$ python3 -q
>>> import numpy as np
>>> import numpy.linalg as la
>>> np.set_printoptions(precision=2, suppress=True, linewidth=100, floatmode="fixed")
>>> m1 = np.load("arr.npy")
>>> print(m1)
[[-0.08 -1.33 -0.86 -2.21 -0.43]
 [ 0.87 -1.47 -0.39 -2.82 -1.24]
 [ 1.67 -5.50 -1.69 -8.96 -3.36]
 [ 0.38  0.15  0.40  0.08  0.32]
 [ 0.71 -1.72 -0.76 -3.04 -1.11]
 [-0.26  0.27  0.60  0.26  0.09]
 [ 1.02 -1.93 -0.93 -3.64 -2.07]
 [ 1.96 -4.43 -1.36 -7.45 -2.98]
 [ 0.42  0.40  0.09  1.06  0.90]
 [ 0.85 -0.59  0.86 -1.16 -0.38]
 [-0.04 -0.16 -0.15 -0.41  0.11]
 [ 0.19  0.42 -0.37 -0.33 -0.38]
 [-0.31  0.57  0.43  1.99  0.64]
 [ 0.28 -2.28 -0.90 -3.84 -1.57]]
>>> proj = m1 @ la.solve(m1.T @ m1, m1.T)
>>> print(np.round(la.eigvalsh(proj), 2) + 0)
[0.00 0.00 0.00 0.00 0.00 0.00 0.00 0.00 0.00 1.00 1.00 1.00 1.00 1.00]
>>> print(proj @ m1[:, 4])
[-0.43 -1.24 -3.36  0.32 -1.11  0.09 -2.07 -2.98  0.90 -0.38  0.11 -0.38  0.64 -1.57]
>>> print(np.diag(proj))
[0.38 0.12 0.52 0.21 0.10 0.30 0.48 0.39 0.60 0.60 0.10 0.46 0.51 0.23]
>>> D = la.norm(m1[:, None] - m1[None], axis=-1)
>>> print(la.norm(m1, axis=1))
[ 2.75  3.54 11.29  0.66  3.81  0.76  4.81  9.47  1.51  1.82  0.48  0.78  2.23  4.83]
>>> print(np.flatnonzero(D[10] < D.mean() / 2))
[ 3  5  8  9 10 11]
>>> print(D[:5, :5])
[[ 0.00  1.47  8.68  3.13  1.39]
 [ 1.47  0.00  7.80  3.79  0.54]
 [ 8.68  7.80  0.00 11.54  7.50]
 [ 3.13  3.79 11.54  0.00  4.09]
 [ 1.39  0.54  7.50  4.09  0.00]]
>>> print(la.norm(m1 - m1.mean(axis=0), axis=1))
[0.90 0.86 8.57 3.00 1.11 3.27 2.17 6.75 4.05 1.80 2.36 2.56 4.92 2.18]
>>> print(np.unravel_index(D.round(6).argmax(), D.shape))
(np.int64(2), np.int64(12))
>>> print([round(float(x), 2) for x in la.svd(m1, compute_uv=False)[:3]])
[17.46, 1.71, 1.2]
>>> print(np.round(la.norm(m1, 2) / la.norm(m1), 2))
0.99
>>> print(la.cond(m1) > 100)
False
>>> print(np.abs(la.svd(m1)[2][-1]))
[0.11 0.65 0.07 0.60 0.46]
>>> print(la.matrix_rank(m1, rtol=0.1))
1
>>> W = np.array([[1, -2], [-8, 0], [6, -2], [6, -4], [-1, -9]])
>>> c = np.array([7, 8])
>>> hid = np.maximum(m1 @ W + c, 0)
>>> print((hid > 0).mean(axis=0))
[0.57 0.86]
>>> print(la.matrix_rank(hid))
2
>>> basis = np.array([[-8, 7], [3, 9]])
>>> print(W @ basis)
[[-14 -11]
 [ 64 -56]
 [-54  24]
 [-60   6]
 [-19 -88]]
>>> print((hid @ basis).round(6).argmax(axis=1))
[1 1 1 1 1 1 1 1 1 1 1 1 1 1]
>>> F = np.load("case12.npy")
>>> print(F)
[[ 7  0  0  0]
 [ 0  8  0  0]
 [ 0  0 -5  0]
 [ 0  0  0  5]]
>>> Y = np.array([[-1, -2], [-2, 2], [-2, 0], [1, 3]])
>>> print(np.einsum("ij,ij->i", F, F))
[49 64 25 25]
>>> Y @ F
Traceback (most recent call last):
  File "<python-input-32>", line 1, in <module>
    Y @ F
    ~~^~~
ValueError: matmul: Input operand 1 has a mismatch in its core dimension 0, with gufunc signature (n?,k),(k,m?)->(n?,m?) (size 4 is different from 2)
>>> print(np.vstack([F, Y.T]).shape)
(6, 4)
>>> Y = F / la.norm(F, axis=1, keepdims=True)
>>> C2 = Y @ Y.T
>>> print(np.degrees(np.arccos(np.clip(C2[0, 1], -1, 1))))
90.0
>>> print(np.argwhere(np.triu(np.abs(C2) > 0.95, 1)))
[]
>>> print(la.norm(Y, axis=1))
[1.00 1.00 1.00 1.00]
>>> print(C2)
[[1.00 0.00 0.00 0.00]
 [0.00 1.00 0.00 0.00]
 [0.00 0.00 1.00 0.00]
 [0.00 0.00 0.00 1.00]]
>>> print((C2 - 2 * np.eye(4)).round(6).argmax(axis=1))
[1 0 0 0]
>>> print(C2[0])
[1.00 0.00 0.00 0.00]
>>> f, g = F[2], F[1]
>>> print(f @ f)
25
>>> p = (f @ g) / (f @ f) * f
>>> print((g - p) @ f)
0.0
>>> print([int(la.matrix_rank(la.matrix_power(F, p))) for p in range(1, 5)])
[4, 4, 4, 4]
>>> print(la.matrix_rank(F - F[0, 0] * np.eye(4)))
3
>>> w, vecs = la.eigvalsh(F)
Traceback (most recent call last):
  File "<python-input-48>", line 1, in <module>
    w, vecs = la.eigvalsh(F)
    ^^^^^^^
ValueError: too many values to unpack (expected 2)
>>> w, vecs = la.eigh(F)
>>> print(la.eigvalsh(F + 4 * np.eye(4)))
[-1.00  9.00 11.00 12.00]
>>> print(la.eigvalsh(F @ F))
[25.00 25.00 49.00 64.00]
>>> print(vecs.T @ vecs)
[[1.00 0.00 0.00 0.00]
 [0.00 1.00 0.00 0.00]
 [0.00 0.00 1.00 0.00]
 [0.00 0.00 0.00 1.00]]
>>> print(vecs.T @ F @ vecs)
[[-5.00  0.00  0.00  0.00]
 [ 0.00  5.00  0.00  0.00]
 [ 0.00  0.00  7.00  0.00]
 [ 0.00  0.00  0.00  8.00]]
>>> print(np.unique(w.round(6) + 0, return_counts=True)[1])
[1 1 1 1]
>>> mat = np.loadtxt("dump.csv", delimiter=",")
>>> print(mat)
[[ 4.00 -2.00 -8.00  0.00  4.00  0.00  0.00  0.00]
 [-1.00 -3.00  4.00  0.00 -4.00  0.00  0.00  0.00]
 [-9.00 -2.00 -3.00 -3.00  5.00  0.00  0.00  0.00]
 [ 9.00 -7.00  3.00 -4.00 -6.00  0.00  0.00  0.00]
 [-4.00  9.00  8.00  7.00  6.00  0.00  0.00  0.00]
 [ 0.00  0.00  0.00  0.00  0.00 -3.00  0.00 -2.00]
 [ 0.00  0.00  0.00  0.00  0.00  3.00  2.00  1.00]
 [ 0.00  0.00  0.00  0.00  0.00 -2.00  1.00  0.00]]
>>> print(mat.reshape(2, -1))
[[ 4.00 -2.00 -8.00  0.00  4.00  0.00  0.00  0.00 -1.00 -3.00  4.00  0.00 -4.00  0.00  0.00  0.00
  -9.00 -2.00 -3.00 -3.00  5.00  0.00  0.00  0.00  9.00 -7.00  3.00 -4.00 -6.00  0.00  0.00  0.00]
 [-4.00  9.00  8.00  7.00  6.00  0.00  0.00  0.00  0.00  0.00  0.00  0.00  0.00 -3.00  0.00 -2.00
   0.00  0.00  0.00  0.00  0.00  3.00  2.00  1.00  0.00  0.00  0.00  0.00  0.00 -2.00  1.00  0.00]]
>>> print(mat.reshape(-1, 2))
[[ 4.00 -2.00]
 [-8.00  0.00]
 [ 4.00  0.00]
 [ 0.00  0.00]
 [-1.00 -3.00]
 [ 4.00  0.00]
 [-4.00  0.00]
 [ 0.00  0.00]
 [-9.00 -2.00]
 [-3.00 -3.00]
 [ 5.00  0.00]
 [ 0.00  0.00]
 [ 9.00 -7.00]
 [ 3.00 -4.00]
 [-6.00  0.00]
 [ 0.00  0.00]
 [-4.00  9.00]
 [ 8.00  7.00]
 [ 6.00  0.00]
 [ 0.00  0.00]
 [ 0.00  0.00]
 [ 0.00  0.00]
 [ 0.00 -3.00]
 [ 0.00 -2.00]
 [ 0.00  0.00]
 [ 0.00  0.00]
 [ 0.00  3.00]
 [ 2.00  1.00]
 [ 0.00  0.00]
 [ 0.00  0.00]
 [ 0.00 -2.00]
 [ 1.00  0.00]]
>>> blk = mat.reshape(8, 2, -1)
>>> print(blk[:, 0])
[[ 4.00 -2.00 -8.00  0.00]
 [-1.00 -3.00  4.00  0.00]
 [-9.00 -2.00 -3.00 -3.00]
 [ 9.00 -7.00  3.00 -4.00]
 [-4.00  9.00  8.00  7.00]
 [ 0.00  0.00  0.00  0.00]
 [ 0.00  0.00  0.00  0.00]
 [ 0.00  0.00  0.00  0.00]]
>>> print(blk.shape)
(8, 2, 4)
>>> basis = np.array([[0, 0, -1, -2, 0, 2], [0, 2, 2, -2, -2, -2]])
>>> feats = np.repeat(basis, 17 // 2, axis=0)
>>> rng = np.random.default_rng(1368)
>>> feats = feats + 0.02 * rng.normal(size=feats.shape)
>>> print(feats.round(2) + 0)
[[ 0.00  0.01 -0.98 -1.98 -0.03  1.98]
 [ 0.00  0.04 -1.00 -2.00 -0.01  1.99]
 [ 0.02  0.01 -1.01 -1.99  0.02  1.98]
 [-0.02  0.05 -1.00 -2.04 -0.02  2.01]
 [ 0.01  0.00 -0.99 -2.01  0.03  1.97]
 [ 0.07 -0.02 -1.03 -2.01  0.04  1.98]
 [-0.01 -0.01 -0.99 -1.99 -0.03  1.99]
 [ 0.02 -0.02 -0.98 -1.99  0.00  1.98]
 [ 0.01  2.02  2.01 -2.01 -2.03 -1.98]
 [-0.01  2.01  1.97 -2.01 -2.00 -1.98]
 [ 0.00  2.02  1.98 -1.99 -1.99 -2.01]
 [-0.01  2.00  2.01 -2.02 -1.97 -1.98]
 [-0.02  2.02  1.99 -2.00 -1.99 -1.98]
 [ 0.02  1.99  2.01 -1.96 -2.00 -2.02]
 [-0.01  1.99  2.02 -2.03 -1.99 -2.00]
 [-0.01  2.04  2.02 -2.00 -1.99 -2.01]]
>>> print(round(float(la.norm(feats[15] - feats[3])), 2))
5.76
>>> print(round(la.norm(feats, "nuc"), 2))
21.34
>>> print(np.round(la.norm(feats, 1), 2), round(float(la.norm(feats, np.inf)), 2))
32.03 10.08
>>> print(np.round(la.norm(feats[15], 1), 2), np.round(la.norm(feats[15], np.inf), 2))
10.08 2.04
>>> print(round(float(la.norm(feats) ** 2 / la.norm(feats, 2) ** 2), 2))
1.42
>>> print(round(feats[15] @ feats[3], 2))
-1.83
>>> print(la.norm(feats, axis=1))
[2.97 2.99 2.99 3.03 2.99 3.01 2.99 2.97 4.50 4.46 4.47 4.46 4.46 4.47 4.49 4.50]
>>> print(la.norm(feats, axis=0))
[0.08 5.69 6.32 8.01 5.65 7.96]
>>> x = np.array([1, 0, 1, -1, 0, 0])
>>> target = feats @ x
>>> print(np.round(la.pinv(feats) @ feats, 2) + 0)
[[1.00 0.00 0.00 0.00 0.00 0.00]
 [0.00 1.00 0.00 0.00 0.00 0.00]
 [0.00 0.00 1.00 0.00 0.00 0.00]
 [0.00 0.00 0.00 1.00 0.00 0.00]
 [0.00 0.00 0.00 0.00 1.00 0.00]
 [0.00 0.00 0.00 0.00 0.00 1.00]]
>>> target = target + 0.02 * rng.normal(size=16)
>>> print(target)
[1.03 0.99 1.01 1.02 1.03 1.04 1.00 1.05 4.02 3.98 3.95 4.04 3.94 3.99 4.02 4.02]
>>> c, *_ = la.lstsq(feats, target)
>>> print(c)
[ 0.86 -0.24  1.31 -1.04 -0.01  0.11]
>>> print(np.round(feats.T @ (target - feats @ c), 2) + 0)
[0.00 0.00 0.00 0.00 0.00 0.00]
>>> print(np.round(la.norm(target - feats @ c), 2))
0.04
>>> proj = feats @ la.solve(feats.T @ feats, feats.T)
>>> print(np.round(proj @ feats[:, 0], 2) + 0)
[ 0.00  0.00  0.02 -0.02  0.01  0.07 -0.01  0.02  0.01 -0.01  0.00 -0.01 -0.02  0.02 -0.01 -0.01]
>>> data = np.load("data.npy")
>>> print(data)
[[-13.02   1.28  -3.76  -5.51]
 [ -2.68  11.42   5.16  -8.81]
 [ -2.56  -1.05 -10.36  -1.40]
 [  9.14  -0.79  -8.58  10.87]
 [-11.94 -10.50 -14.75   8.47]
 [  7.14   7.05  -6.22  -7.77]
 [ -6.39   2.99  -1.19  -0.13]
 [  8.94  -4.97 -14.46  12.02]
 [  4.30  23.92  15.20 -19.40]
 [  4.48  -8.13 -14.85  15.98]
 [ -8.16  11.36   5.38 -12.96]]
>>> basis = data[[1, 0]].astype(float)
>>> for _ in range(3):
...     z = la.norm(data[:, None] - basis, axis=-1).argmin(axis=1)
...     basis = np.array([data[z == j].mean(axis=0) for j in range(2)])
... 
>>> print(z)
[1 0 1 1 1 0 1 1 0 1 0]
>>> print(basis)
[[  0.15  13.44   4.88 -12.23]
 [ -1.62  -3.02  -9.71   5.76]]
>>> M = np.loadtxt("layer15.csv", delimiter=",")
>>> print(M)
[[-0.63  0.44 -0.31 -0.27  0.23  0.43  0.03  0.07]
 [-0.31 -0.18  0.40  0.16 -0.59  0.45 -0.36  0.07]
 [ 0.31 -0.22 -0.62  0.01 -0.38  0.45  0.30 -0.19]
 [ 0.56  0.22  0.19 -0.14  0.21  0.47 -0.08  0.55]
 [-0.14  0.26  0.04  0.14 -0.44 -0.26  0.59  0.54]
 [ 0.14  0.19  0.21 -0.83 -0.37 -0.12  0.04 -0.25]
 [ 0.23  0.76 -0.02  0.40 -0.20 -0.02 -0.19 -0.37]
 [ 0.02  0.01 -0.52 -0.12 -0.23 -0.34 -0.62  0.40]]
>>> x = np.array([-1, 5, -1, -5, 1, -4, -5, -1])
>>> print(8 - la.matrix_rank(M - np.eye(8), tol=1e-8))
1
>>> print([p for p in range(1, 25) if np.allclose(la.matrix_power(M, p), np.eye(8))])
[]
>>> print(np.abs(la.eigvals(M)))
[1.00 1.00 1.00 1.00 1.00 1.00 1.00 1.00]
